$ python -q
>>> import numpy as np
>>> import numpy.linalg as la
>>> np.set_printoptions(precision=1, suppress=True, linewidth=160, floatmode="fixed")
>>> Y = np.array([[1, 1], [2, 2]])
>>> K = np.tile(Y, (2, 2))
>>> K
array([[1, 1, 1, 1],
       [2, 2, 2, 2],
       [1, 1, 1, 1],
       [2, 2, 2, 2]])
>>> vec = np.array([1, 5, 0, 1])
>>> K @ (2 * vec)
array([14, 28, 14, 28])
>>> np.einsum("ij,j->i", K, vec)
array([ 7, 14,  7, 14])
>>> K @ np.ones(4)
array([4.0, 8.0, 4.0, 8.0])
>>> (K * vec).sum(axis=1)
array([ 7, 14,  7, 14])
>>> K @ np.eye(4)[1]
array([1.0, 2.0, 1.0, 2.0])
>>> np.sign((K @ vec).round(6))
array([1, 1, 1, 1])
>>> K @ vec
array([ 7, 14,  7, 14])
>>> Y = np.array([[2, 3, 3], [0, 0, 0], [1, 3, 0], [2, 3, 2]])
>>> np.einsum("ij->j", K)
array([6, 6, 6, 6])
>>> la.matrix_rank(np.vstack([K, Y.T]))
np.int64(4)
>>> F = np.load("layer13.npy")
>>> F.round(1) + 0
array([[-3.8,  0.0,  1.3],
       [-1.3, -0.8, -3.7],
       [ 0.3, -3.9,  0.8]])
>>> round(float(la.eigvals(F).sum().real), 1)
-3.8
>>> la.eigvals(F)
array([ 4.0+0.0j, -3.9+0.8j, -3.9-0.8j])
>>> np.round(np.einsum("ii->", F), 1)
np.float64(-3.8)
>>> np.poly(F)
array([  1.0,   3.8, -15.4, -64.0])
>>> theta = np.radians(30)
>>> Rm = np.eye(3)
>>> Rm[1, 1] = Rm[2, 2] = np.cos(theta)
>>> Rm[1, 2], Rm[2, 1] = -np.sin(theta), np.sin(theta)
>>> Rm
array([[ 1.0,  0.0,  0.0],
       [ 0.0,  0.9, -0.5],
       [ 0.0,  0.5,  0.9]])
>>> Y = F @ Rm.T
>>> np.allclose(la.norm(F, axis=1), la.norm(Y, axis=1))
True
>>> np.abs(Y - F).max(axis=0)
array([0.0, 2.0, 2.1])
>>> np.allclose(F @ F.T, Y @ Y.T)
True
>>> la.svd(F, compute_uv=False), la.svd(Y, compute_uv=False)
(array([4.0, 4.0, 4.0]), array([4.0, 4.0, 4.0]))
>>> Uu, s, Vt = la.svd(F, full_matrices=False)
>>> np.cumsum(s ** 2) / np.sum(s ** 2)
array([0.3, 0.7, 1.0])
>>> s / s[0]
array([1.0, 1.0, 1.0])
>>> np.allclose(Uu * s @ Vt, F)
True
>>> np.round(Uu.T @ F @ Vt.T, 1) + 0
array([[4.0, 0.0, 0.0],
       [0.0, 4.0, 0.0],
       [0.0, 0.0, 4.0]])
>>> Uu.shape, s.shape, Vt.shape
((3, 3), (3,), (3, 3))
>>> m1 = np.load("m.npy")
>>> m1.round(1) + 0
array([[0.1, 0.0, 0.2, 0.1, 0.2],
       [0.0, 0.0, 0.1, 0.0, 0.1],
       [0.2, 0.1, 0.5, 0.2, 0.4],
       [0.1, 0.0, 0.2, 0.1, 0.2],
       [0.2, 0.1, 0.4, 0.2, 0.3]])
>>> Uu, s, Vt = la.svd(m1)
>>> evecs = Vt[:(s > 1e-8).sum()]
>>> rng = np.random.default_rng(91860)
>>> vec = m1[3] + 5 * m1[0] + rng.integers(2) * np.eye(5)[4]
>>> vec
array([0.6, 0.2, 1.4, 0.6, 2.0])
>>> np.round(evecs.T @ evecs, 1) + 0
array([[0.1, 0.0, 0.2, 0.1, 0.2],
       [0.0, 0.0, 0.1, 0.0, 0.1],
       [0.2, 0.1, 0.5, 0.2, 0.4],
       [0.1, 0.0, 0.2, 0.1, 0.2],
       [0.2, 0.1, 0.4, 0.2, 0.3]])
>>> np.round(np.diag(evecs.T @ evecs), 1) + 0
array([0.1, 0.0, 0.5, 0.1, 0.3])
>>> arr = np.loadtxt("run11.csv", delimiter=",")
>>> arr
array([[ -80.5, -181.0,   40.9,  -60.4,    0.1,  -38.9,   38.3],
       [ -79.2, -180.8,   40.0,  -58.3,   -1.3,  -39.4,   40.8],
       [ -80.8, -180.4,   39.4,  -59.3,    0.5,  -38.3,   40.2],
       [ -80.1, -178.4,   40.2,  -60.8,   -2.0,  -39.9,   42.7],
       [ -79.9, -179.2,   40.4,  -59.6,    0.9,  -40.0,   40.6],
       [ -77.4, -180.0,   39.1,  -59.4,   -0.6,  -41.9,   40.1],
       [ -80.4, -181.2,   39.4,  -60.2,   -0.4,  -39.3,   39.1],
       [ -79.0, -179.5,   39.7,  -59.2,   -0.4,  -40.9,   38.2],
       [ -80.9, -178.8,   39.2,  -61.0,   -1.9,  -40.5,   41.7],
       [ -79.6, -180.2,   39.5,  -59.5,    0.4,  -40.6,   42.1],
       [ -80.4, -179.6,   41.2,  -61.8,    0.0,  -41.0,   39.5],
       [ -80.7, -180.1,   40.1,  -59.0,   -1.2,  -39.5,   40.9],
       [ -81.8, -181.3,   39.4,  -61.6,    0.5,  -39.4,   41.0],
       [ -80.3, -180.4,   40.9,  -58.2,   -1.1,  -41.5,   41.4],
       [ -79.3, -181.0,   39.7,  -61.7,    0.4,  -39.2,   39.4],
       [ -79.4, -179.0,   39.7,  -59.6,   -0.5,  -40.2,   38.4],
       [ -80.1, -180.0,   38.9,  -60.5,   -0.2,  -39.3,   41.9],
       [ -80.4, -180.6,   41.1,  -62.9,    1.0,  -39.1,   38.6],
       [ -79.9, -178.8,   42.3,  -59.7,    0.2,  -40.1,   39.6],
       [ -80.7, -180.3,   38.9,  -59.8,   -0.4,  -40.3,   39.9],
       [ -77.8, -179.2,   40.1,  -60.7,   -0.4,  -38.7,   40.1],
       [ -79.3, -179.4,   38.7,  -59.5,    2.4,  -40.0,   39.5],
       [ -79.8, -180.3,   40.0,  -61.7,    0.4,  -39.5,   39.8],
       [ -80.8, -178.9,   39.9,  -61.6,    0.9,  -40.7,   41.4],
       [ -79.1, -179.8,   40.5,  -59.4,    0.3,  -39.7,   40.9],
       [ -78.1, -180.2,   37.5,  -60.2,    0.7,  -38.9,   39.5],
       [ -80.0, -180.4,   40.1,  -59.4,    0.5,  -40.0,   38.9]])
>>> Y = np.c_[arr[:, :2] @ np.array([[8, 4], [7, 3]]), np.array([4, -5, 5, 2, -1, 1, 5, 1, 0, -2, -4, 1, 0, 1, 4, 1, -5, 1, 4, 4, 0, -3, -1, -4, -2, 2, -5])]
>>> Y
array([[-1911.0,  -865.0,     4.0],
       [-1899.2,  -859.2,    -5.0],
       [-1909.2,  -864.4,     5.0],
       [-1889.6,  -855.6,     2.0],
       [-1893.6,  -857.2,    -1.0],
       [-1879.2,  -849.6,     1.0],
       [-1911.6,  -865.2,     5.0],
       [-1888.5,  -854.5,     1.0],
       [-1898.8,  -860.0,     0.0],
       [-1898.2,  -859.0,    -2.0],
       [-1900.4,  -860.4,    -4.0],
       [-1906.3,  -863.1,     1.0],
       [-1923.5,  -871.1,     0.0],
       [-1905.2,  -862.4,     1.0],
       [-1901.4,  -860.2,     4.0],
       [-1888.2,  -854.6,     1.0],
       [-1900.8,  -860.4,    -5.0],
       [-1907.4,  -863.4,     1.0],
       [-1890.8,  -856.0,     4.0],
       [-1907.7,  -863.7,     4.0],
       [-1876.8,  -848.8,     0.0],
       [-1890.2,  -855.4,    -3.0],
       [-1900.5,  -860.1,    -1.0],
       [-1898.7,  -859.9,    -4.0],
       [-1891.4,  -855.8,    -2.0],
       [-1886.2,  -853.0,     2.0],
       [-1902.8,  -861.2,    -5.0]])
>>> np.round(la.lstsq(arr, Y[:, 0])[0], 1) + 0
array([8.0, 7.0, 0.0, 0.0, 0.0, 0.0, 0.0])
>>> la.matrix_rank(Y)
np.int64(3)
>>> la.norm(la.qr(arr)[0].T @ Y, axis=0) ** 2 / ((Y ** 2).sum(axis=0) + 1e-12)
array([1.0, 1.0, 0.3])
